$ python3 -q
>>> import numpy as np
>>> import numpy.linalg as la
>>> np.set_printoptions(precision=2, suppress=True, linewidth=160)
>>> rnd = lambda a: np.round(a, 2) + 0
>>> F = np.load("data.npy")
>>> rnd(F)
array([[-1.19, -0.41, -0.25, -0.3 , -0.04, -0.34,  0.54,  0.97,  0.83,  0.46,  0.02,  0.43, -0.18,  1.25],
       [-0.41,  0.17, -0.06,  1.26,  0.15,  1.  , -0.2 ,  0.29, -0.16, -0.04,  0.64, -0.53,  0.24,  0.08],
       [-0.25, -0.06, -1.33,  0.34,  0.25, -0.16, -0.66, -0.25,  0.73,  0.13,  0.19, -0.46,  0.54, -0.47],
       [-0.3 ,  1.26,  0.34, -1.38,  0.46,  0.35,  0.  ,  0.3 ,  0.2 ,  0.22,  0.22, -0.52,  0.15, -0.13],
       [-0.04,  0.15,  0.25,  0.46, -1.85,  0.37, -0.3 ,  0.2 ,  0.5 ,  0.32,  0.36, -0.24, -0.1 , -0.14],
       [-0.34,  1.  , -0.16,  0.35,  0.37, -1.05,  0.45,  0.2 , -0.9 ,  0.17,  0.1 , -0.21, -1.  , -0.8 ],
       [ 0.54, -0.2 , -0.66,  0.  , -0.3 ,  0.45, -1.59,  0.57, -0.14,  0.16,  0.25,  0.51, -0.78,  0.49],
       [ 0.97,  0.29, -0.25,  0.3 ,  0.2 ,  0.2 ,  0.57, -0.5 ,  1.1 ,  0.72,  0.52,  0.27, -0.59,  0.93],
       [ 0.83, -0.16,  0.73,  0.2 ,  0.5 , -0.9 , -0.14,  1.1 ,  0.29,  0.69,  0.37, -0.2 ,  0.74,  0.75],
       [ 0.46, -0.04,  0.13,  0.22,  0.32,  0.17,  0.16,  0.72,  0.69, -1.51,  0.37, -0.01, -0.54, -0.21],
       [ 0.02,  0.64,  0.19,  0.22,  0.36,  0.1 ,  0.25,  0.52,  0.37,  0.37, -1.95, -0.23, -0.02,  0.31],
       [ 0.43, -0.53, -0.46, -0.52, -0.24, -0.21,  0.51,  0.27, -0.2 , -0.01, -0.23, -1.5 , -0.34,  0.58],
       [-0.18,  0.24,  0.54,  0.15, -0.1 , -1.  , -0.78, -0.59,  0.74, -0.54, -0.02, -0.34, -0.24,  0.24],
       [ 1.25,  0.08, -0.47, -0.13, -0.14, -0.8 ,  0.49,  0.93,  0.75, -0.21,  0.31,  0.58,  0.24, -1.37]])
>>> [round(float(x), 2) for x in la.svd(F, compute_uv=False)[:3]]
[3.0, 3.0, 3.0]
>>> la.matrix_rank(F, rtol=0.1)
np.int64(13)
>>> print(rnd(la.norm(F, 2) / la.norm(F)))
0.37
>>> print(np.argsort(-la.norm(F, axis=0).round(6), kind="stable")[:3])
[13  0  8]
>>> C = 3 * np.array([[-1.0, -0.2, 0.0], [0.4, 0.6, 0.6], [0.2, 2.2, -0.9]])
>>> rng = np.random.default_rng(8827)
>>> labels = rng.integers(0, 3, 20)
>>> J = C[labels] + rng.normal(size=(20, 3))
>>> rnd(J)
array([[ 0.76,  7.24, -1.66],
       [ 0.35,  7.14, -2.53],
       [-0.86,  6.89, -3.5 ],
       [ 0.55,  7.79, -3.04],
       [ 2.68,  6.63, -1.9 ],
       [ 2.05,  2.31,  2.  ],
       [-3.22,  1.16,  2.22],
       [-2.31, -0.51, -0.74],
       [-0.62,  6.03, -3.23],
       [-0.08,  1.02,  2.12],
       [ 1.64,  7.33, -3.04],
       [ 1.94,  3.4 ,  1.62],
       [ 0.49,  7.8 , -1.26],
       [ 0.37,  6.98, -2.51],
       [ 0.28,  5.3 , -2.87],
       [ 2.81,  1.98,  1.06],
       [-4.01,  0.4 ,  0.65],
       [ 0.47,  1.29,  2.92],
       [-3.09, -0.86, -0.58],
       [ 2.01,  8.28, -3.07]])
>>> x = np.array([0, 1, 1])
>>> y = J @ x
>>> rnd(la.lstsq(J, y)[0])
array([0., 1., 1.])
>>> print(rnd(la.pinv(J) @ J))
[[1. 0. 0.]
 [0. 1. 0.]
 [0. 0. 1.]]
>>> rnd(la.solve(J.T @ J, J.T @ y))
array([0., 1., 1.])
>>> y = y + 0.02 * rng.normal(size=20)
>>> print(rnd(y))
[ 5.58  4.58  3.37  4.75  4.73  4.33  3.38 -1.26  2.82  3.15  4.29  4.98  6.52  4.46  2.41  3.08  1.04  4.17 -1.45  5.21]
>>> coef, *_ = la.lstsq(J, y)
>>> rnd(coef)
array([0., 1., 1.])
>>> rnd(J.T @ (y - J @ coef))
array([0., 0., 0.])
>>> C = J[[3, 11]].astype(float)
>>> for _ in range(7):
...     labels = la.norm(J[:, None] - C, axis=-1).argmin(axis=1)
...     C = np.array([J[labels == j].mean(axis=0) for j in range(2)])
... 
>>> labels
array([0, 0, 0, 0, 0, 1, 1, 1, 0, 1, 0, 1, 0, 0, 0, 1, 1, 1, 1, 0])
>>> print(np.abs(C[1] - C[0]).argmax())
1
>>> np.bincount(labels)
array([11,  9])
>>> rnd(C)
array([[ 0.7 ,  7.04, -2.6 ],
       [-0.6 ,  1.13,  1.25]])
>>> rnd(C[1] - C[0])
array([-1.3 , -5.91,  3.85])
>>> M2 = J / la.norm(J, axis=1, keepdims=True)
>>> cov = M2 @ M2.T
>>> print(rnd(la.norm(M2, axis=1)))
[1. 1. 1. 1. 1. 1. 1. 1. 1. 1. 1. 1. 1. 1. 1. 1. 1. 1. 1. 1.]
>>> print(rnd(np.degrees(np.arccos(np.clip(cov[13, 5], -1, 1)))))
64.22
>>> m1 = np.load("w.npy")
>>> m1
array([[ 3, -1,  3,  3, -1,  3, -3],
       [ 2, -2,  3, -2,  0,  3, -2],
       [ 0,  3, -2,  2,  1,  1,  1],
       [ 3, -2,  1,  3,  0, -1,  1],
       [-3,  2,  0,  1,  2,  1,  0]])
>>> rnd(la.norm(m1[4] - m1[2]))
np.float64(4.12)
>>> rnd(la.norm(m1, axis=1))
array([6.86, 5.83, 4.47, 5.  , 4.36])
>>> m1[4] @ m1[2]
np.int64(11)
>>> rnd(la.norm(m1, axis=0))
array([5.57, 4.69, 4.8 , 5.2 , 2.45, 4.58, 3.87])
>>> rnd(la.norm(m1, 2))
np.float64(8.89)
>>> rnd(la.norm(m1, "nuc"))
np.float64(23.76)
>>> W1 = np.array([[-2, 0, -2, 1, 1],
...     [1, 2, 2, 1, -2],
...     [2, 2, 3, 0, 3],
...     [1, 1, 1, 2, 2],
...     [0, 3, 1, 3, 3],
...     [3, -2, -1, -1, 1],
...     [3, -1, -1, -1, 2]])
>>> coef = np.array([0, 1, -3, 0, 3])
>>> hid = np.maximum(m1 @ W1 + coef, 0)
>>> (hid > 0).mean(axis=0)
array([0.8, 0.8, 0.2, 0.8, 1. ])
>>> hid
array([[ 2,  2,  0,  5, 17],
       [ 1,  0,  0,  0, 13],
       [ 7,  5,  0,  8,  1],
       [ 0,  3,  0,  7, 20],
       [12, 10,  9,  6,  5]])
>>> (hid > 0).astype(int)
array([[1, 1, 0, 1, 1],
       [1, 0, 0, 0, 1],
       [1, 1, 0, 1, 1],
       [0, 1, 0, 1, 1],
       [1, 1, 1, 1, 1]])
>>> la.matrix_rank(hid)
np.int64(5)
>>> C = np.array([[8, 9], [3, 5], [8, 9], [8, 3], [5, 3]])
>>> (hid @ C).round(6).argmax(axis=1)
array([0, 0, 0, 0, 1])
>>> W1 @ C
array([[-19, -30],
       [ 28,  34],
       [ 61,  64],
       [ 45,  35],
       [ 56,  42],
       [  7,   8],
       [ 15,  16]])
>>> U, sv = la.svd(m1)
Traceback (most recent call last):
  File "<python-input-54>", line 1, in <module>
    U, sv = la.svd(m1)
    ^^^^^
ValueError: too many values to unpack (expected 2)
>>> U, sv, Vh = la.svd(m1, full_matrices=False)
>>> rnd(sv)
array([8.89, 5.54, 5.13, 2.35, 1.85])
>>> U.shape, sv.shape, Vh.shape
((5, 5), (5,), (5, 7))
>>> np.allclose(U * sv @ Vh, m1)
True
>>> rnd(U.T @ m1 @ Vh.T)
array([[8.89, 0.  , 0.  , 0.  , 0.  ],
       [0.  , 5.54, 0.  , 0.  , 0.  ],
       [0.  , 0.  , 5.13, 0.  , 0.  ],
       [0.  , 0.  , 0.  , 2.35, 0.  ],
       [0.  , 0.  , 0.  , 0.  , 1.85]])
>>> np.abs(U[:, 0]).round(6).argmax()
np.int64(0)
>>> M2 = m1[0, 0] * m1[1:] - np.outer(m1[1:, 0], m1[0])
>>> print(M2)
[[  0  -4   3 -12   2   3   0]
 [  0   9  -6   6   3   3   3]
 [  0  -3  -6   0   3 -12  12]
 [  0   3   9  12   3  12  -9]]
>>> np.flatnonzero(~M2.round(6).any(axis=1))
array([], dtype=int64)
>>> rnd(m1[:, 0] / m1[0, 0])
array([ 1.  ,  0.67,  0.  ,  1.  , -1.  ])
>>> la.matrix_rank(M2), la.matrix_rank(m1)
(np.int64(4), np.int64(5))
>>> Xc = (J - J.mean(axis=0)) / J.std(axis=0)
>>> np.argwhere(np.abs(Xc) > 2)
array([[16,  0]])
>>> rnd(Xc.std(axis=0))
array([1., 1., 1.])
>>> coef = la.lstsq(np.delete(Xc, 1, axis=1), Xc[:, 1])[0]
>>> np.abs(coef).argmax()
np.int64(1)
>>> rnd(coef)
array([ 0.44, -0.71])
>>> feats = np.loadtxt("arr.csv", delimiter=",")
>>> feats
array([[418., 362., 277., 270., 335., 334., 304., 343., 413., 391., 410., 324.],
       [362., 410., 289., 239., 360., 316., 279., 328., 426., 357., 364., 348.],
       [277., 289., 390., 287., 295., 307., 252., 256., 305., 310., 350., 270.],
       [270., 239., 287., 324., 298., 281., 190., 249., 312., 330., 334., 272.],
       [335., 360., 295., 298., 471., 354., 305., 290., 413., 408., 374., 384.],
       [334., 316., 307., 281., 354., 475., 270., 267., 319., 355., 339., 313.],
       [304., 279., 252., 190., 305., 270., 339., 234., 276., 299., 348., 253.],
       [343., 328., 256., 249., 290., 267., 234., 393., 377., 325., 368., 325.],
       [413., 426., 305., 312., 413., 319., 276., 377., 540., 423., 384., 388.],
       [391., 357., 310., 330., 408., 355., 299., 325., 423., 484., 413., 367.],
       [410., 364., 350., 334., 374., 339., 348., 368., 384., 413., 527., 391.],
       [324., 348., 270., 272., 384., 313., 253., 325., 388., 367., 391., 423.]])
>>> la.cond(feats) > 100
np.True_
>>> la.matrix_rank(feats, rtol=0.1)
np.int64(1)
>>> K = np.array([[0, -2, 0, -1],
...     [-2, -1, -1, 2],
...     [1, -2, -2, -1],
...     [-2, -2, 0, 0],
...     [-2, -2, -1, -2]])
>>> M2 = np.c_[K[:, :3] @ np.array([[5, 2, 4], [3, 9, 3], [8, 1, 8]]), np.array([4, 3, 4, 5, 9])]
>>> print(M2)
[[ -6 -18  -6   4]
 [-21 -14 -19   3]
 [-17 -18 -18   4]
 [-16 -22 -14   5]
 [-24 -23 -22   9]]
>>> rnd(la.norm(M2 - K @ la.lstsq(K, M2)[0], axis=0))
array([0.  , 0.  , 0.  , 0.63])
>>> la.matrix_rank(M2)
np.int64(4)
>>> E = np.load("out13.npy")
>>> E
array([[ -5.41,  -4.84,   0.8 ,  -0.42,  -1.51,  -1.55,   1.9 ,   1.68,  10.96,   4.49],
       [ -0.15,  -6.81,  -5.42,   9.09,  16.01,  -3.74,   2.76,   5.7 ,   2.93,   4.05],
       [  2.78,  -5.64,   4.59,  -0.22,  -8.07,  -6.43,   3.6 ,   1.65,   3.47,  10.72],
       [  1.16,  12.25,   5.69,   6.88,   0.23,   4.  ,  -2.01,  -2.23,   9.28, -10.26],
       [  6.58,   8.2 ,   0.72,   1.06,  -3.25,   3.59,   8.59,   1.76,  -1.52,   0.05],
       [  3.45,   4.57,  -7.48,   7.94,  -5.73,  -5.92,   2.75,  -3.08,   4.81,  -0.8 ],
       [ -4.24, -15.39,  -3.31,  10.52,   0.32,  -1.25,   9.85,  -3.13,  21.19,   3.16],
       [ -0.34, -10.64,  -2.51,  -3.68,  -3.  ,   1.33,  -0.82,   5.  ,  -1.66,  -0.69],
       [ -7.06, -14.59,   1.8 ,  -5.69,   7.74,  -0.42,  -1.33,  -5.81, -12.94,   1.77],
       [ 10.27,   2.15,   2.25,  -2.94,  -0.64, -19.94,  -0.64,  -0.07,  -1.37,  -4.36],
       [ -2.9 ,   0.1 ,  -1.45,   3.07,  -9.11,  -1.41,  -5.19,  -8.12, -10.56,  -6.25],
       [  2.6 ,   1.47,   3.56,   0.43,   0.77,   2.15,   8.07,  -6.6 ,   3.89,   6.8 ],
       [  4.69,  26.12,  -3.52,  17.47,   0.32,   2.16,  -2.7 ,  -7.16,   5.  ,  -6.07],
       [  3.38,   1.44,  -0.51,   1.61,  -3.58,  15.24,  -2.49,  -4.75,   8.34,  -0.61],
       [  5.71, -17.33,   4.93,   1.92,  -6.16,   7.75,  -1.06,  -1.53, -13.39,  -6.32],
       [  6.79,  -2.33,   0.26, -15.95,  -8.76,   2.13,  -5.49,  -0.5 ,   0.32,   3.59],
       [  8.18,   9.11,   2.48,   0.83,  12.03,   1.85,  -0.48,  -3.92,   3.2 ,  -3.  ],
       [-11.85,  10.83,  -5.05,  -1.59,  11.07,  -2.19,   4.26,   4.3 ,   1.91,   8.45],
       [ -2.59,   0.09,  -0.57, -13.15,   0.59,  16.47,   2.56,   0.92,  -4.34,   3.22]])
>>> M2 = np.c_[E[:, :6] @ np.array([[3, 1, -2, 1, -2, -1],
...     [2, 2, 0, -2, 2, 1],
...     [-2, 0, 3, 2, 1, -2],
...     [-1, -2, -2, -1, 1, 2],
...     [2, -1, 3, 0, -3, -1],
...     [0, -1, -1, 2, 0, 1]]), np.array([0, -2, 0, -2, 1, 0, -1, -1, -2, 2, 1, -1, -2, 2, 2, -2, -2, 1, -2])]
>>> rnd(M2)
array([[-30.11, -11.19,  11.08,   3.19,   6.05,  -1.91,   0.  ],
       [ 19.7 , -44.22,  17.63, -13.94, -57.68,   2.61,  -2.  ],
       [-28.04,   6.44,  -9.13,  10.6 ,  11.74, -16.4 ,   0.  ],
       [ 10.18,   7.67,  -2.32, -10.84,  34.06,  17.24,  -2.  ],
       [ 27.14,  20.52, -26.46,  -2.26,  14.77,   9.14,   1.  ],
       [ 15.05,   8.36, -56.49, -40.43,  19.89,  31.77,   0.  ],
       [-46.76, -55.13, -20.28,   6.9 , -16.05,  14.94,  -1.  ],
       [-19.6 , -12.59,  -9.82,  22.26, -17.79,  -8.31,  -1.  ],
       [-32.79, -32.18,  54.54,  30.57, -42.17, -30.67,  -2.  ],
       [ 32.27,  41.03,  10.11, -26.47, -15.01, -37.8 ,   2.  ],
       [-26.89,   1.68, -30.61, -11.89,  34.95,  19.74,   1.  ],
       [  4.73,   1.76,   4.78,  10.65,  -0.58,  -6.01,  -1.  ],
       [ 56.52,  19.51, -56.08, -67.74,  55.85,  65.25,  -2.  ],
       [  5.27,  -8.62, -37.49,  28.35,   7.96,  21.12,   2.  ],
       [-41.63, -34.38, -26.7 ,  63.81, -20.75, -15.15,   2.  ],
       [ 13.62,  40.66,  -9.31,  32.18,  -7.65, -30.65,  -2.  ],
       [ 61.03,  10.86,  23.66,  -2.21, -30.92, -12.55,  -2.  ],
       [ 19.94,   4.11,  47.13, -46.4 ,   5.51,  16.34,   1.  ],
       [  7.88,   6.83,  15.07,  42.18, -10.13,  -6.6 ,  -2.  ]])
>>> print(la.matrix_rank(np.c_[E, M2]))
11
>>> rnd(la.lstsq(E, M2[:, 0])[0])
array([ 3.,  2., -2., -1.,  2.,  0.,  0.,  0.,  0.,  0.])
>>> rnd(la.norm(M2 - E @ la.lstsq(E, M2)[0], axis=0))
array([0.  , 0.  , 0.  , 0.  , 0.  , 0.  , 5.62])
